% ipython --no-banner

In [1]: import numpy as np

In [2]: from numpy import linalg as LA

In [3]: np.set_printoptions(precision=1, suppress=True, linewidth=100, sign=" ")

In [4]: rnd = lambda a: np.round(a, 1) + 0

In [5]: mat = np.load("x.npy")

In [6]: print(mat)
[[  3  -2  -2  -6   1  -7   2   7   1  -1   2  -2]
 [  1  -4  -4  -8  -1  -9   0   5  -1  -3   0  -4]
 [  0  -5  -5  -9  -2 -10  -1   4  -2  -4  -1  -5]
 [  0  -5  -5  -9  -2 -10  -1   4  -2  -4  -1  -5]
 [  2  -3  -3  -7   0  -8   1   6   0  -2   1  -3]
 [  4  -1  -1  -5   2  -6   3   8   2   0   3  -1]
 [  3  -2  -2  -6   1  -7   2   7   1  -1   2  -2]]

In [7]: print(LA.cond(mat) > 100)
True

In [8]: print(np.abs(np.diag(LA.qr(mat)[1])) > 1e-9)
[ True  True False False False False False]

In [9]: print(rnd(np.trace(LA.pinv(mat) @ mat)))
2.0

In [10]: print(LA.lstsq(mat[:-1].T, mat[-1])[2])
2

In [11]: print(np.unique(mat.round(6), axis=0).shape)
(5, 12)

In [12]: print(mat.sum(axis=1))
[ -4 -28 -40 -40 -16   8  -4]

In [13]: np.zeros(7, 12)
TypeError: Cannot interpret '12' as a data type


In [14]: print(rnd(mat.mean(axis=0)))
[ 1.9 -3.1 -3.1 -7.1 -0.1 -8.1  0.9  5.9 -0.1 -2.1  0.9 -3.1]

In [15]: print(np.abs(mat).max())
10

In [16]: mat[7]
IndexError: index 7 is out of bounds for axis 0 with size 7


In [17]: print(mat.sum(axis=0))
[ 13 -22 -22 -50  -1 -57   6  41  -1 -15   6 -22]

In [18]: LA.rank(mat)
AttributeError: module 'numpy.linalg' has no attribute 'rank'


In [19]: mat[:, 12]
IndexError: index 12 is out of bounds for axis 1 with size 12


In [20]: print(rnd(LA.svd(mat, compute_uv=False)))
[ 36.9  12.3   0.    0.    0.    0.    0. ]

In [21]: print(LA.matrix_rank(mat))
2

In [22]: M = np.loadtxt("mat.csv", delimiter=",")

In [23]: print(M)
[[ -3.9   0.5  -7.4   8.9   3.2  14.4  10.7  12.4   3.5  11.4]
 [ -6.8  -1.3 -12.   11.8   3.8  19.   13.   17.    1.7  12.5]
 [ -1.1   2.1  -2.9   6.1   2.6   9.9   8.5   7.9   5.1  10.2]
 [  7.1   7.1  10.2  -2.1   1.   -3.2   1.9  -5.2  10.1   6.9]
 [  4.9   5.7   6.6   0.1   1.4   0.4   3.7  -1.6   8.7   7.8]
 [  8.    7.6  11.6  -3.    0.8  -4.6   1.2  -6.6  10.6   6.6]
 [  5.1   5.8   6.9  -0.1   1.4   0.1   3.5  -1.9   8.8   7.8]
 [ -1.3   2.   -3.4   6.3   2.7  10.4   8.7   8.4   5.   10.3]
 [  7.6   7.4  11.   -2.6   0.9  -4.    1.5  -6.   10.4   6.8]
 [ 10.4   9.   15.5  -5.4   0.3  -8.5  -0.7 -10.5  12.    5.6]
 [  3.5   4.9   4.4   1.5   1.7   2.6   4.8   0.6   7.9   8.4]
 [  0.5   3.1  -0.3   4.5   2.3   7.3   7.2   5.3   6.1   9.6]
 [  1.1   3.5   0.6   3.9   2.2   6.4   6.7   4.4   6.5   9.4]
 [ -2.4   1.4  -5.    7.4   2.9  12.    9.5  10.    4.4  10.7]
 [  0.4   3.   -0.6   4.6   2.3   7.6   7.3   5.6   6.    9.6]
 [ -3.5   0.7  -6.8   8.5   3.1  13.8  10.4  11.8   3.7  11.2]
 [-10.   -3.2 -17.2  15.    4.4  24.2  15.6  22.2  -0.2  13.8]
 [  6.2   6.5   8.7  -1.2   1.2  -1.7   2.7  -3.7   9.5   7.3]
 [-10.8  -3.7 -18.6  15.8   4.6  25.6  16.3  23.6  -0.7  14.1]
 [  2.4   4.2   2.6   2.6   1.9   4.4   5.7   2.4   7.2   8.9]
 [ 10.4   9.   15.4  -5.4   0.3  -8.4  -0.7 -10.4  12.    5.6]
 [  0.9   3.3   0.2   4.1   2.2   6.8   6.9   4.8   6.3   9.4]
 [ -3.7   0.6  -7.1   8.7   3.1  14.1  10.6  12.1   3.6  11.3]
 [  2.1   4.1   2.2   2.9   2.    4.8   5.9   2.8   7.1   9. ]
 [ -1.4   2.   -3.4   6.4   2.7  10.4   8.7   8.4   5.   10.3]
 [  3.6   5.    4.6   1.4   1.7   2.4   4.7   0.4   8.    8.3]
 [ -6.1  -0.8 -10.9  11.1   3.6  17.9  12.4  15.9   2.2  12.2]
 [ -7.   -1.4 -12.4  12.    3.8  19.4  13.2  17.4   1.6  12.6]]

In [24]: Ac = M - M.mean(axis=0)

In [25]: evecs = LA.svd(Ac)[2][:7]

In [26]: Y = Ac - Ac @ evecs.T @ evecs

In [27]: print(rnd(np.cov(Ac @ evecs.T, rowvar=False)))
[[ 377.3    0.     0.     0.     0.     0.     0. ]
 [   0.     0.     0.     0.     0.     0.     0. ]
 [   0.     0.     0.     0.     0.     0.     0. ]
 [   0.     0.     0.     0.     0.     0.     0. ]
 [   0.     0.     0.     0.     0.     0.     0. ]
 [   0.     0.     0.     0.     0.     0.     0. ]
 [   0.     0.     0.     0.     0.     0.     0. ]]

In [28]: print(rnd(Y.std(axis=0)))
[ 0.  0.  0.  0.  0.  0.  0.  0.  0.  0.]
